>>> import numpy as np
>>> np.set_printoptions(precision=1, suppress=True, linewidth=100)
>>> A = np.loadtxt("out13.csv", delimiter=",")
>>> A.round(1) + 0
array([[ -0.8,   7.4,   4.6,  -6.8, -11.8,  -5. ,  -7. ,   7.3,   0. ,   2.4,   6.3],
       [  3.2,   0.4,   5.7,  -3.9,  -0.4,   5. ,  -3.8,  -2.6,  -5.1,  -7.8,   4.2],
       [  5.5,  -1.7,   1.1,  -2.6,  -4.7,  -4.2,  -4.7,   3.8,  -3.7,   3.7,   4.1],
       [  0.2,   8. ,   2.2,  -6.7,  -9.6,  -0.3,  -4.6,   6. ,  -1. ,   0.4,   5.4],
       [ -0.3,   3.7,   8. ,  -9.4,  -7. ,  -5.8, -10.1,   4.6,  -6.4,   6.9,   8.2],
       [  5. ,   0.1,   0.6,  -0.1,  -5.7,  -0.4,  -2. ,   2.5,   0.4,  -4.9,   2.4],
       [  8.5,  -3.5,  -2.2,  -6.5,   5.4,   5.6,  -2.4,  -1. , -13.8,   7.2,   4.6],
       [ -1.4,   6.1,   6.8,  -0.1, -17. ,  -9.3,  -6.3,   7.7,   9.4,  -7.7,   3.8],
       [  6.5,  -3.4,   3. ,  -4.5,   5.6,   8.3,  -2.5,  -5. , -10.8,  -4.4,   4. ],
       [  3.5,   2.8,   0.7,  -3.3,  -7. ,  -1.3,  -3.4,   4.5,  -1.2,   0. ,   3.9],
       [ -1.9,   9.3,   4.5, -10. , -13. ,  -7.1,  -8.8,   9.7,  -2.1,   9.1,   7.9],
       [  9.9,  -6.6,  -2. ,  -3.1,   5.3,   3.8,  -1.9,  -1.8, -11.5,   4.2,   3.3],
       [  4.4,   2.7,  -1.6,  -2.4,  -7.6,  -1.6,  -2.3,   5.7,  -0.4,   1. ,   3.2],
       [  2.2,   6.1,  -0.9,  -3.1, -12.1,  -4.2,  -3.3,   8.5,   2.6,   1.7,   3.8],
       [ -2.4,   8.8,   7.2, -12.2,  -8.7,  -3. ,  -9.5,   6. ,  -6.2,   7.1,   8.9],
       [  0.3,   6.2,   3.1,  -4.8, -13.5,  -7.9,  -6.6,   9. ,   2. ,   3.6,   5.5],
       [ -6.1,  11.9,  11.3, -12.7, -14.7,  -8.5, -12.6,   8.8,  -1.9,   6.5,  10.1],
       [  2.8,  -2.8,  10.2,  -6.6,   2.5,   2. ,  -7.9,  -4.4, -10.2,  -3.1,   6.5],
       [  3.7,   3.4,   0.6,  -7.8,  -1.6,   4.2,  -3.6,   2. ,  -8.3,   3.5,   5.5],
       [  4.5,  -0.5,   2.8,  -0.6,  -4.1,   0.8,  -2.7,   0.5,  -0.8,  -6.9,   2.8],
       [  9.2,  -5.4,  -4.3,   1.1,  -6.9, -10.3,  -3.5,   7.7,  -1.4,  10. ,   2.5],
       [  2.6,   4.9,   0.9,  -7.4,  -4.2,   2.8,  -3.8,   3.4,  -6. ,   2.6,   5.4],
       [ -3.3,   6. ,  13.1, -12.7,  -5.5,  -2.8, -12.1,   1.8,  -8.5,   3.6,   9.9],
       [  3.3,   2.4,   0.5,  -8.7,  -8.5, -10. ,  -8.6,   9.8,  -6.9,  18. ,   7.4],
       [ -0.2,   6.3,   5.3,  -9.4,  -7.3,  -2.1,  -7.6,   5. ,  -5.4,   4.9,   7.4],
       [  4.9,   1.2,  -1.4,  -4.5,  -6.6,  -4.4,  -4.4,   6.6,  -3.9,   8. ,   4.6],
       [  6.1,  -0.3,  -0.8,  -2.4,  -1.5,   3.7,  -1.3,   0.7,  -4.4,  -2.4,   2.9],
       [  2.3,   2. ,   4.6,  -5.6,  -5. ,  -1.6,  -6. ,   2.6,  -4.3,   0.9,   5.5],
       [ -5.6,  11.3,  11.6, -16.7,  -9.5,  -4.7, -13.3,   6.4,  -8.8,  10.6,  11.7],
       [  2.1,   2.5,   3.6,  -6.9,  -8.2,  -7.5,  -8.1,   6.8,  -4.5,   9.2,   6.7],
       [  6.1,  -1. ,  -1.8,  -4.8,  -6.2,  -7.8,  -5.7,   7.7,  -5.6,  13.4,   5.2],
       [  5.8,  -4.7,   5.9,  -7.5,   6.7,   4.8,  -6.1,  -4.8, -14.7,   2. ,   6.2],
       [  4.5,  -3.3,   6.9,  -7.4,   4.2,   2.9,  -6.8,  -3.5, -12.7,   1.6,   6.4]])
>>> Uu, sigma, Vt = np.linalg.svd(A)
>>> V = Vt[:(sigma > 1e-8).sum()]
>>> rng = np.random.default_rng(3143)
>>> vec = A[28] + -3 * A[17] + rng.integers(2) * np.eye(11)[10]
>>> vec
array([-14. ,  19.6, -19. ,   3.1, -17.1, -10.7,  10.3,  19.5,  21.8,  20. ,  -7.8])
>>> np.round(V.T @ V, 1) + 0
array([[ 0.6, -0.3, -0.2,  0.1, -0.1,  0.1,  0. ,  0.1, -0.2, -0.1,  0.1],
       [-0.3,  0.5,  0. , -0.2, -0.2,  0.2,  0.1,  0.1,  0.1,  0. ,  0. ],
       [-0.2,  0. ,  0.5, -0.1,  0. , -0.2, -0.3, -0.2,  0. , -0.2,  0.1],
       [ 0.1, -0.2, -0.1,  0.3,  0. , -0.2,  0.1,  0. ,  0.2, -0.1, -0.2],
       [-0.1, -0.2,  0. ,  0. ,  0.5,  0.1,  0.1, -0.3, -0.2,  0.1, -0.1],
       [ 0.1,  0.2, -0.2, -0.2,  0.1,  0.6,  0.2, -0.1, -0.2, -0.2,  0. ],
       [ 0. ,  0.1, -0.3,  0.1,  0.1,  0.2,  0.3,  0. ,  0.1,  0. , -0.2],
       [ 0.1,  0.1, -0.2,  0. , -0.3, -0.1,  0. ,  0.3,  0.1,  0.1,  0.1],
       [-0.2,  0.1,  0. ,  0.2, -0.2, -0.2,  0.1,  0.1,  0.4, -0.2, -0.2],
       [-0.1,  0. , -0.2, -0.1,  0.1, -0.2,  0. ,  0.1, -0.2,  0.8,  0. ],
       [ 0.1,  0. ,  0.1, -0.2, -0.1,  0. , -0.2,  0.1, -0.2,  0. ,  0.2]])
>>> m1 = np.load("test11.npy")
>>> m1
array([[ 0.1,  1.2,  4. ],
       [ 0.2,  1.5,  2.9],
       [ 0.4, -0.5, -0.2],
       [ 0. , -1.8, -3.8],
       [ 0.2, -1.1, -1.1],
       [ 0.2,  2. ,  4.1],
       [ 0.4,  1. ,  1.8],
       [ 0.4,  3.2,  6.9],
       [ 0.1,  1.6,  3.7],
       [ 0. ,  1.8,  3.9],
       [ 0.2, -3. , -6.3]])
>>> Z = m1[[9, 4]].astype(float)
>>> for _ in range(5):
...     idx = np.linalg.norm(m1[:, None] - Z, axis=-1).argmin(axis=1)
...     Z = np.array([m1[idx == j].mean(axis=0) for j in range(2)])
... 
>>> idx
array([0, 0, 1, 1, 1, 0, 0, 0, 0, 0, 1])
>>> np.abs(Z[1] - Z[0]).argmax()
np.int64(2)
>>> np.bincount(idx)
array([7, 4])
>>> Z[1] - Z[0]
array([ 0. , -3.4, -6.8])
>>> np.linalg.matrix_rank(m1)
np.int64(3)
>>> m1[11]
Traceback (most recent call last):
  File "<python-input-19>", line 1, in <module>
    m1[11]
    ~~^^^^
IndexError: index 11 is out of bounds for axis 0 with size 11
>>> m1.sum(axis=0)
array([ 2.2,  5.9, 15.9])
>>> np.zeros(11, 3)
Traceback (most recent call last):
  File "<python-input-21>", line 1, in <module>
    np.zeros(11, 3)
    ~~~~~~~~^^^^^^^
TypeError: Cannot interpret '3' as a data type
>>> m1 - m1[0]
array([[  0. ,   0. ,   0. ],
       [  0.1,   0.3,  -1.1],
       [  0.3,  -1.7,  -4.2],
       [ -0.1,  -3. ,  -7.8],
       [  0.1,  -2.3,  -5.1],
       [  0.1,   0.8,   0.1],
       [  0.3,  -0.2,  -2.2],
       [  0.3,   2. ,   2.9],
       [  0. ,   0.4,  -0.3],
       [ -0.1,   0.6,  -0.1],
       [  0.1,  -4.2, -10.3]])
>>> np.linalg.svd(m1, compute_uv=False)
array([14.6,  1. ,  0.7])
>>> np.unravel_index(np.abs(m1).argmax(), m1.shape)
(np.int64(7), np.int64(2))
>>> W0 = np.loadtxt("mat.csv", delimiter=",")
>>> W0.round(1) + 0
array([[ 0. ,  0.2,  0. ,  0. ],
       [-1.9,  0.9, -2.7,  0.1],
       [-2.6,  1.1, -3.3, -0.2],
       [-3.2,  1.5, -4.4, -0.4],
       [-1.2,  0.5, -1.8,  0. ],
       [ 0. ,  0.2, -0.2,  0.3],
       [-3. ,  1.1, -4.1, -0.9],
       [-1. ,  0. , -0.9,  0.3],
       [-1.2,  0.3, -1.3, -0.3],
       [-3.5,  0.8, -4.5, -0.9],
       [-3. ,  1. , -4.2, -0.6],
       [-1.4,  0.4, -1.5, -0.3],
       [-0.4,  0.2,  0.1, -0.4],
       [-3.3,  1.1, -4.5, -0.8],
       [-0.1, -0.1,  0.2, -0.1]])
>>> W = np.array([[3, -1], [3, -1], [3, 1], [-2, 1]])
>>> b = np.array([3, 3])
>>> hid = np.maximum(W0 @ W + b, 0)
>>> (hid > 0).mean(axis=0)
array([0.3, 0.8])
>>> np.linalg.matrix_rank(hid)
np.int64(2)
>>> (hid > 0).astype(int)
array([[1, 1],
       [0, 1],
       [0, 1],
       [0, 0],
       [0, 1],
       [1, 1],
       [0, 0],
       [0, 1],
       [0, 1],
       [0, 1],
       [0, 1],
       [0, 1],
       [1, 1],
       [0, 0],
       [1, 1]])
>>> Z = np.array([[0, -3], [1, -2]])
>>> W @ Z
array([[ -1,  -7],
       [ -1,  -7],
       [  1, -11],
       [  1,   4]])
>>> hid @ Z
array([[  2.8, -15.6],
       [  1.3,  -2.7],
       [  0.9,  -1.9],
       [  0. ,   0. ],
       [  1.9,  -3.8],
       [  2.9, -12.4],
       [  0. ,   0. ],
       [  3.4,  -6.7],
       [  2.3,  -4.5],
       [  0.3,  -0.6],
       [  0.2,  -0.4],
       [  2.2,  -4.3],
       [  3. , -16.4],
       [  0. ,   0. ],
       [  3.4, -16.2]])
